% ipython --no-banner

In [1]: import numpy as np

In [2]: np.set_printoptions(suppress=True, linewidth=100)

In [3]: mat = np.maximum(np.array([[1, -3],
   ...:     [-2, -2],
   ...:     [1, -2],
   ...:     [2, -1],
   ...:     [-1, 0],
   ...:     [2, 2],
   ...:     [3, 1],
   ...:     [-3, 2],
   ...:     [-3, -1],
   ...:     [-3, 0],
   ...:     [-3, 0],
   ...:     [-3, -2],
   ...:     [2, -3],
   ...:     [1, -1],
   ...:     [2, -2],
   ...:     [-1, -3]]) @ np.array([[2, 2, 3, 0, 0, 1], [0, 5, 2, 0, 5, 5]]) + np.array([2, 4, 5, 0, 1, 4]), 0)

In [4]: print(mat)
[[ 4  0  2  0  0  0]
 [ 0  0  0  0  0  0]
 [ 4  0  4  0  0  0]
 [ 6  3  9  0  0  1]
 [ 0  2  2  0  1  3]
 [ 6 18 15  0 11 16]
 [ 8 15 16  0  6 12]
 [ 0  8  0  0 11 11]
 [ 0  0  0  0  0  0]
 [ 0  0  0  0  1  1]
 [ 0  0  0  0  1  1]
 [ 0  0  0  0  0  0]
 [ 6  0  5  0  0  0]
 [ 4  1  6  0  0  0]
 [ 6  0  7  0  0  0]
 [ 0  0  0  0  0  0]]

In [5]: Uu, sig, Vh = np.linalg.svd(mat)

In [6]: evecs = Vh[:(sig > 1e-8).sum()]

In [7]: rng = np.random.default_rng(7883)

In [8]: vec = mat[14] + 3 * mat[4] + rng.integers(2) * np.eye(6)[1]

In [9]: print(vec)
[ 6.  6. 13.  0.  3.  9.]

In [10]: print(np.round(np.linalg.norm(vec - evecs.T @ evecs @ vec), 3))
0.0

In [11]: print(np.round(np.diag(evecs.T @ evecs), 3) + 0)
[1. 1. 1. 0. 1. 1.]

In [12]: Uu, sig, Vh = np.linalg.svd(mat)

In [13]: print(np.argmax(sig[:-1] / (sig[1:] + 1e-6)) + 1)
5

In [14]: out = Uu[:, :5] @ np.diag(sig[:5]) @ Vh[:5]

In [15]: print(round(float(np.linalg.norm(mat - out, 2)), 3), np.round(sig[5], 3))
0.0 0.0

In [16]: X = np.load("run2.npy")

In [17]: print(X)
[[ 1.5 -1.2  1.6 -0.8 -0.8  0.8 -2.1 -1. ]
 [-0.6 -2.  -1.3  1.5  0.7  1.9 -1.5  0.3]
 [ 1.   0.8 -0.5  0.4 -0.4 -2.   0.4 -0.9]
 [-0.3  1.4  0.4  0.7  0.7  0.6  0.2  0.2]
 [-1.  -0.8  0.5 -1.1  0.6  1.3  0.2 -0.1]
 [ 0.3 -0.2  0.4 -0.3  0.  -0.1  0.2 -0.4]]

In [18]: vec = np.array([2, 0, 0, 2, 0, 5, 1, 2])

In [19]: h = np.maximum(X @ vec, 0)

In [20]: print(np.round(np.maximum(X @ vec, 0) - np.maximum(-X @ vec, 0), 3))
[ 1.3 10.4 -8.6  4.4  2.3 -1.1]

In [21]: print(np.round(np.tanh(X @ vec), 3))
[ 0.862  1.    -1.     1.     0.98  -0.8  ]

In [22]: print(np.flatnonzero(h > 1e-9))
[0 1 3 4]

In [23]: print(np.round(X.T @ h, 3))
[ -7.91 -18.04  -8.53  15.11  10.7   26.43 -16.99   2.47]

In [24]: print(np.round(np.maximum(X @ (3 * vec), 0), 3))
[ 3.9 31.2  0.  13.2  6.9  0. ]

In [25]: vec = np.array([-2, 3, -2, -1, 3, 0, -2, -1])

In [26]: print(np.round(np.einsum("ij,j->i", X, vec), 3))
[-6.2  1.1 -0.1  4.8  1.2 -1.7]

In [27]: print(np.round(X @ (2 * vec), 3))
[-12.4   2.2  -0.2   9.6   2.4  -3.4]

In [28]: print(np.round(X * vec, 3))
[[-3.  -3.6 -3.2  0.8 -2.4  0.   4.2  1. ]
 [ 1.2 -6.   2.6 -1.5  2.1  0.   3.  -0.3]
 [-2.   2.4  1.  -0.4 -1.2 -0.  -0.8  0.9]
 [ 0.6  4.2 -0.8 -0.7  2.1  0.  -0.4 -0.2]
 [ 2.  -2.4 -1.   1.1  1.8  0.  -0.4  0.1]
 [-0.6 -0.6 -0.8  0.3  0.  -0.  -0.4  0.4]]

In [29]: print(np.round((X * vec).sum(axis=1), 3))
[-6.2  1.1 -0.1  4.8  1.2 -1.7]

In [30]: print((X @ vec).argmax())
3

In [31]: out = X / np.sqrt((X ** 2).mean(axis=1, keepdims=True))

In [32]: print(np.round(np.linalg.norm(out, axis=1), 3))
[2.828 2.828 2.828 2.828 2.828 2.828]

In [33]: out = np.array([[0, -3], [2, 3], [2, -2], [-3, 3], [2, 3], [-2, 3], [-2, 0], [3, 1]])

In [34]: print(np.vstack([X, out.T]).shape)
(8, 8)

In [35]: print(np.linalg.matrix_rank(X @ out))
2

In [36]: print(np.round(np.einsum("ij->j", X), 3))
[ 0.9 -2.   1.1  0.4  0.8  2.5 -2.6 -1.9]

In [37]: print(np.round(np.einsum("ik,kj->ji", X, out), 3))
[[  1.2  -9.6  -0.9   1.9   0.6  -0.1]
 [-14.7  11.   -6.5  10.5   1.9  -3.9]]

In [38]: M = np.load("a.npy")

In [39]: print(M)
[[0 9 6]
 [0 0 5]
 [0 0 0]]

In [40]: Uu, sig, Vh = np.linalg.svd(M)

In [41]: print(sig.round(3))
[11.221  4.01   0.   ]

In [42]: print(np.argmax(sig[:-1] / (sig[1:] + 1e-6)) + 1)
2

In [43]: out = Uu[:, :2] @ np.diag(sig[:2]) @ Vh[:2]

In [44]: print(np.round(np.abs(M - out).max(), 3))
0.0

In [45]: print(np.linalg.matrix_rank(M, rtol=0.05))
2

In [46]: print(np.linalg.matrix_rank(out))
2

In [47]: print(round(float(np.linalg.norm(M - out, 2)), 3), sig[2])
0.0 0.0

In [48]: out = np.array([[-8, -7], [9, 4], [1, 7]])

In [49]: print(np.vstack([M, out.T]).shape)
(5, 3)

In [50]: out @ M
---------------------------------------------------------------------------
ValueError                                Traceback (most recent call last)
Cell In[50], line 1
----> 1 out @ M

ValueError: matmul: Input operand 1 has a mismatch in its core dimension 0, with gufunc signature (n?,k),(k,m?)->(n?,m?) (size 3 is different from 2)

In [51]: print(np.einsum("ij,ij->i", M, M))
[117  25   0]

In [52]: print(np.einsum("ik,kj->ji", M, out))
[[87  5  0]
 [78 35  0]]

In [53]: r = np.linalg.matrix_rank(M)

In [54]: print(r)
2

In [55]: null = np.linalg.svd(M)[2][r:].T

In [56]: print([int(np.linalg.matrix_rank(M[:, :j + 1])) for j in range(3)])
[0, 1, 2]

In [57]: print(np.allclose(M @ null, 0))
True

In [58]: print(null.shape)
(3, 1)

In [59]: print(np.poly(M))
[1. 0. 0. 0.]

In [60]: print(np.round(np.linalg.det(2 * M), 3), np.round(np.linalg.det(M), 3))
0.0 0.0

In [61]: print(np.einsum("ij,ji->", M, M))
0

In [62]: print(np.round(np.linalg.det(M.T), 3))
0.0

In [63]: print(np.round(np.linalg.eigvals(M), 3))
[0. 0. 0.]

In [64]: W0 = np.load("m.npy")

In [65]: print(W0)
[[ 3.  3. -1.  0. -3.  0.  3. -2. -1. -1.]
 [ 2. -1. -1. -2.  1.  3.  1.  0. -1. -1.]
 [ 0.  2.  3.  1.  0.  1.  0.  2. -1.  0.]
 [ 3.  0.  1. -1.  1.  0.  2. -1. -2.  0.]
 [ 3. -2. -2.  0. -1.  3. -3.  1.  0.  2.]
 [ 3. -3.  2.  0.  2. -2.  2. -1.  2.  2.]
 [ 2. -2. -2. -2.  3.  3. -2.  2. -2.  1.]
 [ 0.  0.  0.  0.  0.  0.  0. -3. -5.  3.]
 [ 0.  0.  0.  0.  0.  0.  0. -7.  0. -9.]
 [ 0.  0.  0.  0.  0.  0.  0.  7.  5. -1.]]

In [66]: print(W0.reshape(2, -1))
[[ 3.  3. -1.  0. -3.  0.  3. -2. -1. -1.  2. -1. -1. -2.  1.  3.  1.  0. -1. -1.  0.  2.  3.  1.
   0.  1.  0.  2. -1.  0.  3.  0.  1. -1.  1.  0.  2. -1. -2.  0.  3. -2. -2.  0. -1.  3. -3.  1.
   0.  2.]
 [ 3. -3.  2.  0.  2. -2.  2. -1.  2.  2.  2. -2. -2. -2.  3.  3. -2.  2. -2.  1.  0.  0.  0.  0.
   0.  0.  0. -3. -5.  3.  0.  0.  0.  0.  0.  0.  0. -7.  0. -9.  0.  0.  0.  0.  0.  0.  0.  7.
   5. -1.]]

In [67]: print(W0.ravel(order="F"))
[ 3.  2.  0.  3.  3.  3.  2.  0.  0.  0.  3. -1.  2.  0. -2. -3. -2.  0.  0.  0. -1. -1.  3.  1.
 -2.  2. -2.  0.  0.  0.  0. -2.  1. -1.  0.  0. -2.  0.  0.  0. -3.  1.  0.  1. -1.  2.  3.  0.
  0.  0.  0.  3.  1.  0.  3. -2.  3.  0.  0.  0.  3.  1.  0.  2. -3.  2. -2.  0.  0.  0. -2.  0.
  2. -1.  1. -1.  2. -3. -7.  7. -1. -1. -1. -2.  0.  2. -2. -5.  0.  5. -1. -1.  0.  0.  2.  2.
  1.  3. -9. -1.]

In [68]: t3 = W0.reshape(10, 2, -1)

In [69]: print(np.swapaxes(t3, 1, 2)[7])
[[ 0.  0.]
 [ 0.  0.]
 [ 0. -3.]
 [ 0. -5.]
 [ 0.  3.]]

In [70]: print(t3.shape)
(10, 2, 5)

In [71]: arr = np.array([[1, -3, -3, 2, -1],
    ...:     [-1, 1, -3, -3, 2],
    ...:     [2, -1, 1, -3, -3],
    ...:     [-3, 2, -1, 1, -3],
    ...:     [-3, -3, 2, -1, 1]])

In [72]: Uu, sig, Vh = np.linalg.svd(arr, full_matrices=False)

In [73]: print(np.round(np.cumsum(sig ** 2) / np.sum(sig ** 2), 3))
[0.235 0.471 0.669 0.867 1.   ]

In [74]: print(np.round(Uu.T @ Uu, 3) + 0)
[[1. 0. 0. 0. 0.]
 [0. 1. 0. 0. 0.]
 [0. 0. 1. 0. 0.]
 [0. 0. 0. 1. 0.]
 [0. 0. 0. 0. 1.]]

In [75]: print(sig.round(3))
[5.314 5.314 4.875 4.875 4.   ]

In [76]: print(np.round(sig / sig[0], 3))
[1.    1.    0.917 0.917 0.753]

In [77]: print(np.round(Vh @ Vh.T, 3) + 0)
[[1. 0. 0. 0. 0.]
 [0. 1. 0. 0. 0.]
 [0. 0. 1. 0. 0.]
 [0. 0. 0. 1. 0.]
 [0. 0. 0. 0. 1.]]

In [78]: print(Uu.shape, sig.shape, Vh.shape)
(5, 5) (5,) (5, 5)

In [79]: print(np.allclose(Uu * sig @ Vh, arr))
True

In [80]: feats = np.loadtxt("dump.csv", delimiter=",")

In [81]: print(feats.round(3))
[[ 0.263  0.175  0.107 -0.078  0.24  -0.218  0.022 -0.034 -0.197]
 [ 0.175  0.263  0.01   0.007 -0.055 -0.238 -0.196 -0.125 -0.222]
 [ 0.107  0.01   0.529  0.098  0.306  0.004 -0.289  0.151  0.167]
 [-0.078  0.007  0.098  0.098 -0.117  0.046 -0.22   0.01   0.092]
 [ 0.24  -0.055  0.306 -0.117  0.565 -0.049  0.229  0.151  0.008]
 [-0.218 -0.238  0.004  0.046 -0.049  0.245  0.069  0.107  0.246]
 [ 0.022 -0.196 -0.289 -0.22   0.229  0.069  0.628  0.042 -0.061]
 [-0.034 -0.125  0.151  0.01   0.151  0.107  0.042  0.108  0.145]
 [-0.197 -0.222  0.167  0.092  0.008  0.246 -0.061  0.145  0.3  ]]

In [82]: out = W0 / np.linalg.norm(W0, axis=1, keepdims=True)

In [83]: G = out @ out.T

In [84]: print((np.abs(G) > 0.9).astype(int))
[[1 0 0 0 0 0 0 0 0 0]
 [0 1 0 0 0 0 0 0 0 0]
 [0 0 1 0 0 0 0 0 0 0]
 [0 0 0 1 0 0 0 0 0 0]
 [0 0 0 0 1 0 0 0 0 0]
 [0 0 0 0 0 1 0 0 0 0]
 [0 0 0 0 0 0 1 0 0 0]
 [0 0 0 0 0 0 0 1 0 0]
 [0 0 0 0 0 0 0 0 1 0]
 [0 0 0 0 0 0 0 0 0 1]]

In [85]: print(round(float(np.degrees(np.arccos(np.clip(G[1, 9], -1, 1)))), 3))
95.527

In [86]: print(np.round(np.linalg.norm(feats, 2) / np.linalg.norm(feats), 3))
0.577

In [87]: print(np.linalg.matrix_rank(feats, rtol=0.1))
3

In [88]: print(np.abs(np.diag(np.linalg.qr(mat)[1])) > 1e-9)
[ True  True  True False  True  True]

In [89]: print(np.round(np.trace(np.linalg.pinv(mat) @ mat), 3))
5.0

In [90]: print(np.allclose(mat[:-1].T @ np.linalg.lstsq(mat[:-1].T, mat[-1])[0], mat[-1]))
True

In [91]: z = rng.permutation(9)

In [92]: print(z)
[2 5 7 4 3 8 6 1 0]

In [93]: out = feats[z][:, z]

In [94]: print(np.round(np.diag(out), 3))
[0.529 0.245 0.108 0.565 0.098 0.3   0.628 0.263 0.263]

In [95]: print(np.allclose(out, feats))
False

In [96]: ev, evecs = np.linalg.eigh(feats)

In [97]: print(round(ev.sum(), 3), np.trace(feats))
3.0 3.0

In [98]: print((ev > 1e-8).sum(), (ev < -1e-8).sum())
3 0

In [99]: E = np.load("w.npy")

In [100]: print(E)
[[4 4 2 4 1 4 5 3]
 [0 4 4 0 4 4 3 1]
 [0 0 4 2 0 2 0 5]
 [0 0 0 3 0 4 4 0]
 [0 0 0 0 5 2 0 1]
 [0 0 0 0 0 5 4 4]
 [0 0 0 0 0 0 2 0]
 [0 0 0 0 0 0 0 4]]

In [101]: out = np.linalg.inv(E)

In [102]: print(np.round(E @ out, 3) + 0)
[[1. 0. 0. 0. 0. 0. 0. 0.]
 [0. 1. 0. 0. 0. 0. 0. 0.]
 [0. 0. 1. 0. 0. 0. 0. 0.]
 [0. 0. 0. 1. 0. 0. 0. 0.]
 [0. 0. 0. 0. 1. 0. 0. 0.]
 [0. 0. 0. 0. 0. 1. 0. 0.]
 [0. 0. 0. 0. 0. 0. 1. 0.]
 [0. 0. 0. 0. 0. 0. 0. 1.]]

In [103]: print(np.allclose(out, E.T))
False

In [104]: out = E + rng.integers(-2, 3, (8, 1)) @ rng.integers(-2, 3, (1, 8))

In [105]: print(out)
[[ 4  4  2  4  1  4  5  3]
 [ 1  3  2  1  4  4  2  0]
 [-2  2  8  0  0  2  2  7]
 [-2  2  4  1  0  4  6  2]
 [ 0  0  0  0  5  2  0  1]
 [ 1 -1 -2  1  0  5  3  3]
 [ 1 -1 -2  1  0  0  1 -1]
 [ 2 -2 -4  2  0  0 -2  2]]

In [106]: print(np.linalg.matrix_rank(out - E, tol=1e-8))
1

In [107]: print(out - E)
[[ 0  0  0  0  0  0  0  0]
 [ 1 -1 -2  1  0  0 -1 -1]
 [-2  2  4 -2  0  0  2  2]
 [-2  2  4 -2  0  0  2  2]
 [ 0  0  0  0  0  0  0  0]
 [ 1 -1 -2  1  0  0 -1 -1]
 [ 1 -1 -2  1  0  0 -1 -1]
 [ 2 -2 -4  2  0  0 -2 -2]]

In [108]: print(np.abs(out - E).sum(axis=1))
[ 0  7 14 14  0  7  7 14]

In [109]: r0, v = out[1], out[6]

In [110]: print(r0 @ v)
-3

In [111]: print(r0 @ r0)
51

In [112]: pr = (r0 @ v) / (r0 @ r0) * r0

In [113]: print(round(float(np.linalg.norm(r0 + v) ** 2 + np.linalg.norm(r0 - v) ** 2), 3))
120.0
